>>> import numpy as np
>>> from numpy import linalg as LA
>>> np.set_printoptions(precision=2, suppress=True, linewidth=160)
>>> def tidy(a):
...     return np.round(a, 2) + 0
... 
>>> rng = np.random.default_rng(700)
>>> arr = np.array([[-7, -2], [-8, -7], [-5, 1], [4, 0], [2, 1], [-7, 1], [1, -5]]) * (rng.random((7, 2)) < 0.3)
>>> arr
array([[-7, -2],
       [ 0,  0],
       [ 0,  1],
       [ 4,  0],
       [ 0,  0],
       [ 0,  0],
       [ 0,  0]])
>>> O, V = LA.qr(arr[:, :1])[0], LA.qr(arr[:, 1:])[0]
>>> sig = LA.svd(O.T @ V, compute_uv=False)
>>> (sig > 0.9).sum()
np.int64(0)
>>> x0 = np.array([7, -5])
>>> target = arr @ x0
>>> tidy(LA.solve(arr.T @ arr, arr.T @ target))
array([ 7., -5.])
>>> tidy(LA.pinv(arr) @ arr)
array([[1., 0.],
       [0., 1.]])
>>> target = target + 0.1 * rng.normal(size=7)
>>> tidy(target)
array([-38.92,   0.08,  -5.08,  27.74,  -0.14,  -0.05,  -0.02])
>>> c, *_ = LA.lstsq(arr, target)
>>> [round(float(LA.norm(LA.solve(arr.T @ arr + lam * np.eye(2), arr.T @ target))), 2) for lam in (0, 1, 10, 100)]
[8.54, 7.01, 5.09, 2.32]
>>> c.round()
array([ 7., -5.])
>>> tidy(c)
array([ 6.96, -4.95])
>>> tidy(LA.norm(target - arr @ c))
np.float64(0.25)
>>> P = arr @ LA.solve(arr.T @ arr, arr.T)
>>> np.allclose(P @ P, P)
True
>>> LA.matrix_rank(np.eye(7) - P)
np.int64(5)
>>> other = np.c_[arr[:, :1] @ np.array([[0]]), np.array([4, 0, 3, 5, 2, 4, 0])]
>>> other
array([[0, 4],
       [0, 0],
       [0, 3],
       [0, 5],
       [0, 2],
       [0, 4],
       [0, 0]])
>>> LA.matrix_rank(np.c_[arr, other])
np.int64(3)
>>> tidy(LA.norm(LA.qr(arr)[0].T @ other, axis=0) ** 2 / ((other ** 2).sum(axis=0) + 1e-12))
array([0.  , 0.09])
>>> LA.matrix_rank(other)
np.int64(1)
>>> rk = LA.matrix_rank(other)
>>> rk
np.int64(1)
>>> null = LA.svd(other)[2][rk:].T
>>> [int(LA.matrix_rank(other[:i])) for i in range(1, len(other) + 1)]
[1, 1, 1, 1, 1, 1, 1]
>>> [int(LA.matrix_rank(other[:, :j + 1])) for j in range(2)]
[0, 1]
>>> null.shape
(2, 1)
>>> tidy(null @ null.T)
array([[1., 0.],
       [0., 0.]])
>>> X = np.load("sample19.npy")
>>> X
array([[ 22.56,  -1.82,   3.47],
       [ -7.45,   2.33,   5.38],
       [ -1.88,  -1.75,  -0.6 ],
       [-10.01,   0.51,   1.03],
       [  0.11,   1.87,   5.94],
       [ -3.08,  -1.13,   8.57],
       [-12.2 ,  -3.83,  -3.27],
       [ -0.42,  -2.46,   8.55],
       [  7.54,   2.92,  -3.65],
       [  6.34,   3.47,  -5.05],
       [-21.05,  -0.2 ,  -0.63],
       [-28.14,  -7.88,   5.19],
       [ -8.65,  -1.2 ,   0.43],
       [ -6.16,  -3.48,   6.54],
       [-10.3 ,   0.8 ,   3.44],
       [ -1.12,  -1.6 ,  -3.75],
       [  4.71,  -4.67,   2.26],
       [  9.88,   1.55,  10.76],
       [ -6.62,  -3.51,  -8.23],
       [ -0.74,  -0.93,  -6.38],
       [ -0.05,  -1.88,  -4.53],
       [  3.27,  -1.65,  -1.64],
       [ 20.21,  -0.79,  -1.2 ],
       [ 14.48,   3.73,  -1.38],
       [  9.39,  -1.95,   0.7 ],
       [-16.64,  -0.78,   4.  ]])
>>> x0 = np.array([2, -2, -2])
>>> target = X @ x0
>>> tidy(LA.pinv(X) @ X)
array([[1., 0., 0.],
       [0., 1., 0.],
       [0., 0., 1.]])
>>> tidy(LA.lstsq(X, target)[0])
array([ 2., -2., -2.])
>>> target = target + 0.3 * rng.normal(size=26)
>>> tidy(target)
array([ 41.73, -30.52,   0.99, -23.07, -15.84, -21.28, -10.12, -12.79,  16.63,  15.71, -40.24, -51.31, -15.65, -18.24, -29.19,   8.12,  14.49,  -4.28,  10.22,
        13.29,  12.79,  13.09,  44.35,  24.66,  21.62, -39.03])
>>> c, *_ = LA.lstsq(X, target)
>>> tidy(c)
array([ 2.  , -2.  , -1.99])
>>> tidy(LA.norm(target - X @ c))
np.float64(1.37)
>>> c.round()
array([ 2., -2., -2.])
>>> tidy(X.T @ (target - X @ c))
array([0., 0., 0.])
>>> other = np.array([[-2, -2], [0, -1], [2, 0]])
>>> np.vstack([X, other.T]).shape
(28, 3)
>>> LA.matrix_rank(X @ other)
np.int64(2)
>>> m1 = np.array([[1.0, -2.0, -6.0, 6.0, 6.0],
...     [-2.0, -2.0, 3.0, -3.0, -3.0],
...     [-6.0, 3.0, 6.0, -9.0, -9.0],
...     [6.0, -3.0, -9.0, 6.0, 9.0],
...     [6.0, -3.0, -9.0, 9.0, 6.0]])
>>> # equal to its transpose
>>> x0 = np.array([-4, -4, 3, 1, -2])
>>> target = m1 @ x0
>>> target
array([-20.,  28.,  39., -51., -42.])
>>> tidy(LA.solve(m1, target + m1[:, 2]))
array([-4., -4.,  4.,  1., -2.])
>>> tidy(LA.solve(m1, target))
array([-4., -4.,  3.,  1., -2.])
>>> tidy(LA.solve(m1.T, m1[3]))
array([0., 0., 0., 1., 0.])
>>> ev, V = LA.eig(m1)
>>> tidy(np.sort(LA.eigvals(m1.T)))
array([-3., -3., -3., -3., 29.])
>>> tidy(ev)
array([-3., 29., -3., -3., -3.])
>>> tidy(np.sort(LA.eigvals(m1 @ m1)))
array([  9.+0.j,   9.+0.j,   9.+0.j,   9.+0.j, 841.+0.j])
